In [1]: import numpy as np

In [2]: np.set_printoptions(suppress=True, linewidth=200)

In [3]: tidy = lambda a: np.round(a, 3) + 0

In [4]: rng = np.random.default_rng(0)

In [5]: labels = rng.integers(0, 3, 8)

In [6]: mat = np.array([[1, 1, 0, 1, 3, 1, 5, 1],
   ...:     [2, 3, 0, 0, 4, 5, 4, 1],
   ...:     [1, 5, 0, 5, 4, 5, 1, 3],
   ...:     [1, 0, 2, 0, 3, 3, 3, 3],
   ...:     [5, 4, 4, 1, 1, 5, 2, 3],
   ...:     [5, 0, 0, 2, 5, 0, 5, 4],
   ...:     [3, 1, 0, 0, 5, 4, 3, 0],
   ...:     [0, 3, 0, 0, 0, 5, 2, 1]]) * (labels[:, None] == labels)

In [7]: mat
Out[7]: 
array([[1, 0, 0, 0, 0, 0, 0, 0],
       [0, 3, 0, 0, 0, 0, 0, 0],
       [0, 5, 0, 0, 0, 0, 0, 0],
       [0, 0, 0, 0, 3, 3, 3, 3],
       [0, 0, 0, 1, 1, 5, 2, 3],
       [0, 0, 0, 2, 5, 0, 5, 4],
       [0, 0, 0, 0, 5, 4, 3, 0],
       [0, 0, 0, 0, 0, 5, 2, 1]])

In [8]: np.allclose(mat[:-1].T @ np.linalg.lstsq(mat[:-1].T, mat[-1])[0], mat[-1])
Out[8]: False

In [9]: np.unique(mat.round(6), axis=0).shape
Out[9]: (8, 8)

In [10]: f = np.array([0, 3])

In [11]: np.correlate(mat[5], mat[1], "full")
Out[11]: array([ 0,  0,  0,  0,  0,  0,  0,  0,  0,  6, 15,  0, 15, 12,  0])

In [12]: np.polyval(f, mat[5])
Out[12]: array([3, 3, 3, 3, 3, 3, 3, 3])

In [13]: np.cross(mat[5, :3], mat[1, :3])
Out[13]: array([0, 0, 0])

In [14]: C2 = mat.T @ mat

In [15]: print(C2)
[[ 1  0  0  0  0  0  0  0]
 [ 0 34  0  0  0  0  0  0]
 [ 0  0  0  0  0  0  0  0]
 [ 0  0  0  5 11  5 12 11]
 [ 0  0  0 11 60 34 51 32]
 [ 0  0  0  5 34 75 41 29]
 [ 0  0  0 12 51 41 51 37]
 [ 0  0  0 11 32 29 37 35]]

In [16]: np.trace(C2), (mat ** 2).sum()
Out[16]: (np.int64(261), np.int64(261))

In [17]: np.diag(C2)
Out[17]: array([ 1, 34,  0,  5, 60, 75, 51, 35])

In [18]: Uu, sigma, VT = np.linalg.svd(mat)

In [19]: evecs = VT[:(sigma > 1e-8).sum()]

In [20]: x0 = mat[2] + 2 * mat[7] + rng.integers(2) * np.eye(8)[6]

In [21]: x0
Out[21]: array([ 0.,  5.,  0.,  0.,  0., 10.,  4.,  2.])

In [22]: np.linalg.matrix_rank(np.vstack([mat, x0]))
Out[22]: np.int64(7)

In [23]: print(tidy(np.diag(evecs.T @ evecs)))
[1. 1. 0. 1. 1. 1. 1. 1.]

In [24]: np.allclose(evecs.T @ evecs @ x0, x0)
Out[24]: True

In [25]: f = np.array([-1, 1, 1, 0, 1, -2, 0, -1]) + 0.5

In [26]: feats = np.outer(f, f) / (f @ f)

In [27]: feats
Out[27]: 
array([[ 0.025, -0.075, -0.075, -0.025, -0.075,  0.075, -0.025,  0.025],
       [-0.075,  0.225,  0.225,  0.075,  0.225, -0.225,  0.075, -0.075],
       [-0.075,  0.225,  0.225,  0.075,  0.225, -0.225,  0.075, -0.075],
       [-0.025,  0.075,  0.075,  0.025,  0.075, -0.075,  0.025, -0.025],
       [-0.075,  0.225,  0.225,  0.075,  0.225, -0.225,  0.075, -0.075],
       [ 0.075, -0.225, -0.225, -0.075, -0.225,  0.225, -0.075,  0.075],
       [-0.025,  0.075,  0.075,  0.025,  0.075, -0.075,  0.025, -0.025],
       [ 0.025, -0.075, -0.075, -0.025, -0.075,  0.075, -0.025,  0.025]])

In [28]: w, evecs = np.linalg.eigh(feats)

In [29]: x0 = np.array([0, 0, 3, 4, 2, 2, 2, 1])

In [30]: np.abs(feats).sum(axis=1).max(), tidy(np.abs(w).max())
Out[30]: (np.float64(1.2), np.float64(1.0))

In [31]: x0 @ feats @ x0
Out[31]: np.float64(4.9)

In [32]: tidy(evecs * np.abs(w) @ evecs.T)
Out[32]: 
array([[ 0.025, -0.075, -0.075, -0.025, -0.075,  0.075, -0.025,  0.025],
       [-0.075,  0.225,  0.225,  0.075,  0.225, -0.225,  0.075, -0.075],
       [-0.075,  0.225,  0.225,  0.075,  0.225, -0.225,  0.075, -0.075],
       [-0.025,  0.075,  0.075,  0.025,  0.075, -0.075,  0.025, -0.025],
       [-0.075,  0.225,  0.225,  0.075,  0.225, -0.225,  0.075, -0.075],
       [ 0.075, -0.225, -0.225, -0.075, -0.225,  0.225, -0.075,  0.075],
       [-0.025,  0.075,  0.075,  0.025,  0.075, -0.075,  0.025, -0.025],
       [ 0.025, -0.075, -0.075, -0.025, -0.075,  0.075, -0.025,  0.025]])

In [33]: tidy(np.linalg.eigvalsh(feats[1:, 1:]))
Out[33]: array([0.   , 0.   , 0.   , 0.   , 0.   , 0.   , 0.975])
